% python3 -q
>>> import numpy as np
>>> from numpy import linalg as LA
>>> np.set_printoptions(suppress=True, linewidth=140)
>>> rng = np.random.default_rng(582657)
>>> lab = rng.integers(0, 2, 3)
>>> feats = (lab[:, None] == lab) * 2 + np.eye(3)
>>> feats
array([[3., 0., 0.],
       [0., 3., 2.],
       [0., 2., 3.]])
>>> (LA.matrix_power((feats != 0) + (feats.T != 0) + np.eye(3), 3) > 0).astype(int)
array([[1, 0, 0],
       [0, 1, 1],
       [0, 1, 1]])
>>> np.round(np.sort(LA.eigvals(feats).real), 2)
array([1., 3., 5.])
>>> np.round(LA.det(feats), 2)
np.float64(15.0)
>>> evals, evecs = LA.eigh(feats)
>>> np.unique(evals.round(6) + 0, return_counts=True)[1]
array([1, 1, 1])
>>> np.round(LA.svd(feats, compute_uv=False), 2)
array([5., 3., 1.])
>>> np.round(evecs.T @ feats @ evecs, 2) + 0
array([[1., 0., 0.],
       [0., 3., 0.],
       [0., 0., 5.]])
>>> evals, evecs = LA.eigh(feats)
>>> x0 = np.array([1, 2, 0])
>>> x0 @ feats @ x0
np.float64(15.0)
>>> (np.sign(evecs[:, -1].round(6)) == np.sign(evecs[0, -1].round(6))).astype(int)
array([1, 0, 0])
>>> np.round(LA.eigvalsh(feats[1:, 1:]), 2)
array([1., 5.])
>>> np.round(evecs * np.abs(evals) @ evecs.T, 2)
array([[3., 0., 0.],
       [0., 3., 2.],
       [0., 2., 3.]])
>>> evals, evecs = LA.eig(feats)
>>> np.round(feats @ evecs[:, 0] - evals[0] * evecs[:, 0], 2) + 0
array([0., 0., 0.])
>>> data = np.load("w.npy")
>>> data
array([[-0.77, -9.1 ,  0.38],
       [ 3.28,  0.63,  4.94],
       [-4.6 ,  2.9 , -0.42],
       [ 0.02,  2.56, -2.02],
       [ 2.73, -1.89,  0.71],
       [ 1.46,  1.93,  6.45],
       [ 2.14,  1.06, -2.53],
       [-4.95, -0.13,  6.73],
       [ 1.11, -3.32, -2.09],
       [ 1.33,  2.62, -2.42],
       [-5.23,  2.12,  5.25],
       [ 0.31,  0.31,  0.27],
       [-1.38,  4.26, -2.57],
       [ 3.3 , -1.93, -0.6 ],
       [-2.3 , -2.46,  0.87],
       [-0.69, -6.5 ,  1.78],
       [-0.79, -0.43, -0.55],
       [-2.34, -2.83, -1.55],
       [ 2.13, -3.34, -0.26],
       [-2.28,  7.97,  4.85],
       [ 0.96,  4.04, -6.22],
       [-1.67,  1.1 ,  1.24],
       [-0.94, -8.63, -3.09],
       [ 2.51, -0.15,  0.27],
       [-1.77, -0.49, -1.5 ]])
>>> lab = data[:, 2] > np.median(data[:, 2])
>>> f = data[lab].mean(axis=0) - data[~lab].mean(axis=0)
>>> (((data - data.mean(axis=0)) @ f > 0) == lab).mean()
np.float64(0.92)
>>> ((data - data.mean(axis=0)) @ f > 0).astype(int)
array([1, 1, 0, 0, 1, 1, 0, 1, 0, 0, 1, 0, 0, 0, 1, 1, 0, 0, 0, 1, 0, 1, 0, 0, 0])
>>> f.round(2)
array([-0.57, -0.24,  4.8 ])
>>> D = LA.norm(data[:, None] - data[None], axis=-1)
>>> D.shape
(25, 25)
>>> D.mean(axis=1).argmax()
np.int64(19)
>>> np.unravel_index(D.round(6).argmax(), D.shape)
(np.int64(19), np.int64(22))
>>> x0 = np.array([5, 1, 5])
>>> y = data @ x0
>>> np.round(LA.lstsq(data, y)[0], 2)
array([5., 1., 5.])
>>> np.round(LA.solve(data.T @ data, data.T @ y), 2)
array([5., 1., 5.])
>>> y = y + 0.05 * rng.normal(size=25)
>>> y.round(2)
array([-10.96,  41.67, -22.27,  -7.38,  15.36,  41.46,  -0.82,   8.77,  -8.21,  -2.83,   2.23,   3.25, -15.5 ,  11.65,  -9.56,  -1.06,
        -7.13, -22.29,   6.02,  20.79, -22.2 ,  -1.05, -28.78,  13.84, -16.74])
>>> coef, *_ = LA.lstsq(data, y)
>>> round(LA.norm(y - data @ coef), 2)
np.float64(0.23)
>>> coef.round(2)
array([5., 1., 5.])
>>> w1 = np.array([[2, 0], [1, 0], [3, 2]])
>>> coef = np.array([2, 0])
>>> hid = np.maximum(data @ w1 + coef, 0)
>>> LA.matrix_rank(hid)
np.int64(2)
>>> (hid > 0).mean(axis=0)
array([0.48, 0.48])
>>> (hid > 0).astype(int)
array([[0, 1],
       [1, 1],
       [0, 0],
       [0, 0],
       [1, 1],
       [1, 1],
       [0, 0],
       [1, 1],
       [0, 0],
       [1, 0],
       [1, 1],
       [1, 1],
       [0, 0],
       [1, 0],
       [0, 1],
       [0, 1],
       [0, 0],
       [0, 0],
       [1, 0],
       [1, 1],
       [0, 0],
       [1, 1],
       [0, 0],
       [1, 1],
       [0, 0]])
>>> W2 = np.array([[7, 1, 7], [6, 3, 5]])
>>> w1 @ W2
array([[14,  2, 14],
       [ 7,  1,  7],
       [33,  9, 31]])
>>> Ac = data - data.mean(axis=0)
>>> evecs = LA.svd(Ac)[2][:2]
>>> out = Ac - Ac @ evecs.T @ evecs
>>> LA.norm(out, axis=1).round(6).argmax()
np.int64(1)
>>> round(LA.norm(out) / LA.norm(Ac), 2)
np.float64(0.4)
>>> np.round(out.std(axis=0), 2)
array([2.08, 0.1 , 0.83])
>>> np.round(np.cov(Ac @ evecs.T, rowvar=False), 2) + 0
array([[16.24,  0.  ],
       [ 0.  , 10.41]])
>>> np.round((Ac @ evecs.T).std(axis=0), 2)
array([3.95, 3.16])
>>> F = np.loadtxt("dump.csv", delimiter=",")
>>> F
array([[ 21.,   1.],
       [  5., 105.]])
>>> out = F + rng.integers(-2, 3, (2, 1)) @ rng.integers(-2, 3, (1, 2))
>>> out
array([[ 17.,   5.],
       [  9., 101.]])
>>> np.round(LA.svd(out - F, compute_uv=False), 2) + 0
array([8., 0.])
>>> out - F
array([[-4.,  4.],
       [ 4., -4.]])
>>> LA.matrix_rank(out - F, tol=1e-8)
np.int64(1)
>>> q, r_ = LA.qr(out)
>>> np.trace(q @ q.T)
np.float64(2.0)
>>> np.allclose(r_.T @ r_, out.T @ out)
True
>>> r_.round(2)
array([[-19.24, -51.68],
       [  0.  ,  86.92]])
>>> np.round(np.abs(np.diag(r_)), 2)
array([19.24, 86.92])
>>> np.round(q @ r_, 2)
array([[ 17.,   5.],
       [  9., 101.]])
>>> (F + F.T) / 2
array([[ 21.,   3.],
       [  3., 105.]])
>>> np.allclose(F, F.T)
False
>>> np.allclose(F @ F.T, F.T @ F)
False
>>> (F - F.T) / 2
array([[ 0., -2.],
       [ 2.,  0.]])
>>> evals, evecs = LA.eig(F)
>>> np.round(np.sort(LA.eigvals(F.T)), 2)
array([ 20.94, 105.06])
>>> np.round(F @ evecs[:, 0] - evals[0] * evecs[:, 0], 2) + 0
array([0., 0.])
>>> evals.round(2)
array([ 20.94, 105.06])
>>> X = np.load("arr.npy")
>>> X
array([[-40,   2,   0,   1],
       [  3,  83,   2,   2],
       [  3,   1, -69,   0],
       [  3,   0,   2,  80]])
>>> ang = np.radians(60)
>>> r_ = np.eye(4)
>>> r_[3, 3] = r_[0, 0] = np.cos(ang)
>>> r_[3, 0], r_[0, 3] = -np.sin(ang), np.sin(ang)
>>> r_.round(2)
array([[ 0.5 ,  0.  ,  0.  ,  0.87],
       [ 0.  ,  1.  ,  0.  ,  0.  ],
       [ 0.  ,  0.  ,  1.  ,  0.  ],
       [-0.87,  0.  ,  0.  ,  0.5 ]])
>>> out = X @ r_.T
>>> out.round(2)
array([[-19.13,   2.  ,   0.  ,  35.14],
       [  3.23,  83.  ,   2.  ,  -1.6 ],
       [  1.5 ,   1.  , -69.  ,  -2.6 ],
       [ 70.78,   0.  ,   2.  ,  37.4 ]])
>>> np.round(LA.svd(X, compute_uv=False), 2), np.round(LA.svd(out, compute_uv=False), 2)
(array([83.45, 79.79, 69.03, 40.  ]), array([83.45, 79.79, 69.03, 40.  ]))
>>> np.allclose(X @ X.T, out @ out.T)
True
>>> x0 = np.array([3, 1, 3, 2])
>>> h1 = np.maximum(X @ x0, 0)
>>> np.maximum(X @ (3 * x0), 0)
array([  0, 306,   0, 525])
>>> X.T @ h1
array([  831,  8466,   554, 14204])
>>> X * (h1 > 1e-9)[:, None]
array([[ 0,  0,  0,  0],
       [ 3, 83,  2,  2],
       [ 0,  0,  0,  0],
       [ 3,  0,  2, 80]])
>>> out = np.array([[2, 7], [1, 6]])
>>> W2 = np.kron(out, X)
>>> round(float(LA.norm(W2, 2)), 2), round(LA.norm(out, 2) * LA.norm(X, 2), 2)
(790.46, np.float64(790.46))
>>> W2
array([[ -80,    4,    0,    2, -280,   14,    0,    7],
       [   6,  166,    4,    4,   21,  581,   14,   14],
       [   6,    2, -138,    0,   21,    7, -483,    0],
       [   6,    0,    4,  160,   21,    0,   14,  560],
       [ -40,    2,    0,    1, -240,   12,    0,    6],
       [   3,   83,    2,    2,   18,  498,   12,   12],
       [   3,    1,  -69,    0,   18,    6, -414,    0],
       [   3,    0,    2,   80,   18,    0,   12,  480]])
>>> M = np.load("out9.npy")
>>> M
array([[0, 3, 9],
       [0, 0, 3],
       [0, 0, 0]])
>>> # null space of dimension 1
>>> np.diff(M, axis=0)
array([[ 0, -3, -6],
       [ 0,  0, -3]])
>>> np.count_nonzero(M)
np.int64(3)
>>> M.mean(axis=0)
array([0., 1., 4.])
>>> np.round(LA.norm(M), 2)
np.float64(9.95)
>>> U, sigma, Vh = LA.svd(M)
>>> np.argmax(sigma[:-1] / (sigma[1:] + 1e-6)) + 1
np.int64(2)
>>> sigma.round(2)
array([9.91, 0.91, 0.  ])
>>> out = U[:, :2] @ np.diag(sigma[:2]) @ Vh[:2]
>>> LA.matrix_rank(M, rtol=0.05)
np.int64(2)
>>> out.round(2) + 0
array([[0., 3., 9.],
       [0., 0., 3.],
       [0., 0., 0.]])
>>> round(float(LA.norm(M - out, 2)), 2), sigma[2]
(0.0, np.float64(0.0))
>>> out = np.array([[-3, -1, -5], [1, -1, 2], [2, -3, -5]])
>>> np.einsum("ij,ij->i", M, M)
array([90,  9,  0])
>>> M @ out
array([[ 21, -30, -39],
       [  6,  -9, -15],
       [  0,   0,   0]])
>>> np.vstack([M, out.T]).shape
(6, 3)
>>> np.einsum("ij->j", M)
array([ 0,  3, 12])
>>> np.einsum("ik,kj->ij", M, out)
array([[ 21, -30, -39],
       [  6,  -9, -15],
       [  0,   0,   0]])
>>> out.T @ M.T
array([[ 21,   6,   0],
       [-30,  -9,   0],
       [-39, -15,   0]])
>>> LA.matrix_rank(M @ out)
np.int64(2)
>>> J = np.array([[0.0, -1.0, -1.0, 3.0],
...     [-1.0, 0.0, 1.0, -3.0],
...     [-1.0, 1.0, 0.0, -3.0],
...     [3.0, -3.0, -3.0, 8.0]])
>>> lab = rng.permutation(4)
>>> lab
array([1, 0, 2, 3])
>>> out = J[lab][:, lab]
>>> round(LA.det(out), 2), round(LA.det(J[lab]), 2)
(np.float64(-11.0), np.float64(11.0))
>>> out
array([[ 0., -1.,  1., -3.],
       [-1.,  0., -1.,  3.],
       [ 1., -1.,  0., -3.],
       [-3.,  3., -3.,  8.]])
>>> np.round(np.sort(np.abs(LA.eigvals(out))), 2)
array([ 1.,  1.,  1., 11.])
>>> m1 = np.load("data.npy")
>>> m1
array([[ 2,  3, -3, -3],
       [ 3,  2,  0, -3],
       [ 2,  3, -3, -3],
       [-2,  2,  0,  0]])
>>> round(float(np.trace(LA.pinv(m1) @ m1)), 2)
3.0
>>> np.abs(np.diag(LA.qr(m1)[1])) > 1e-9
array([ True,  True,  True, False])
>>> LA.lstsq(m1[:-1].T, m1[-1])[2]
np.int32(2)
>>> np.allclose(m1[:-1].T @ LA.lstsq(m1[:-1].T, m1[-1])[0], m1[-1])
False
>>> U, sigma, Vh = LA.svd(m1)
>>> np.argmax(sigma[:-1] / (sigma[1:] + 1e-6)) + 1
np.int64(3)
>>> out = U[:, :3] @ np.diag(sigma[:3]) @ Vh[:3]
>>> round(float(LA.norm(m1 - out, 2)), 2), np.round(sigma[3], 2)
(0.0, np.float64(0.0))
>>> LA.matrix_rank(m1, rtol=0.05)
np.int64(3)
>>> round(float(LA.norm(m1 - out) / LA.norm(m1)), 2)
0.0
>>> P = np.triu(np.array([[3, 4, -4, 5], [3, -3, -3, 0], [-5, 3, -1, 5], [-1, 2, -5, 5]]), 1) + np.eye(4)
>>> out = P @ m1 @ LA.inv(P)
>>> P @ m1 - m1 @ P
array([[ -6.,  -2.,  29.,   5.],
       [ -6., -21.,  27.,  -6.],
       [-10.,   2.,  17.,   5.],
       [  0.,   8.,  -2.,  10.]])
>>> np.round(np.poly(out), 2) + 0
array([  1.,  -1., -11.,  18.,   0.])
>>> [round(float(x), 2) for x in LA.svd(m1, compute_uv=False)[:3]]
[8.82, 3.21, 1.97]
>>> out = m1 + rng.integers(-2, 3, (4, 3)) @ rng.integers(-2, 3, (3, 4))
>>> out
array([[ 1,  3, -3, -1],
       [11, -3, 10,  2],
       [-3,  6, -9, -5],
       [-3,  3, -2,  2]])
>>> out - m1
array([[-1,  0,  0,  2],
       [ 8, -5, 10,  5],
       [-5,  3, -6, -2],
       [-1,  1, -2,  2]])
>>> np.abs(out - m1).sum(axis=1)
array([ 3, 28, 16,  6])
>>> arr = np.load("run9.npy")
>>> arr.round(2)
array([[ 0.33, -0.33,  0.33],
       [-0.33,  0.33, -0.33],
       [ 0.33, -0.33,  0.33]])
>>> # symmetric
>>> U, sigma, Vh = LA.svd(arr)
>>> evecs = Vh[:(sigma > 1e-8).sum()]
>>> x0 = arr[0] + 2 * arr[1] + rng.integers(2) * np.eye(3)[0]
>>> x0.round(2)
array([ 0.67,  0.33, -0.33])
>>> np.round(evecs.T @ evecs, 2)
array([[ 0.33, -0.33,  0.33],
       [-0.33,  0.33, -0.33],
       [ 0.33, -0.33,  0.33]])
>>> np.allclose(evecs.T @ evecs @ x0, x0)
False
>>> np.round(np.diag(evecs.T @ evecs), 2)
array([0.33, 0.33, 0.33])
>>> P = np.triu(np.array([[-4, 3, -2], [4, 5, -4], [-3, 5, -3]]), 1) + np.eye(3)
>>> out = P @ arr @ LA.inv(P)
>>> out.round(2)
array([[-1.33,  5.33, 17.33],
       [-1.67,  6.67, 21.67],
       [ 0.33, -1.33, -4.33]])
>>> np.trace(out), np.trace(arr)
(np.float64(1.0), np.float64(1.0))
>>> LA.matrix_rank(out)
np.int64(1)
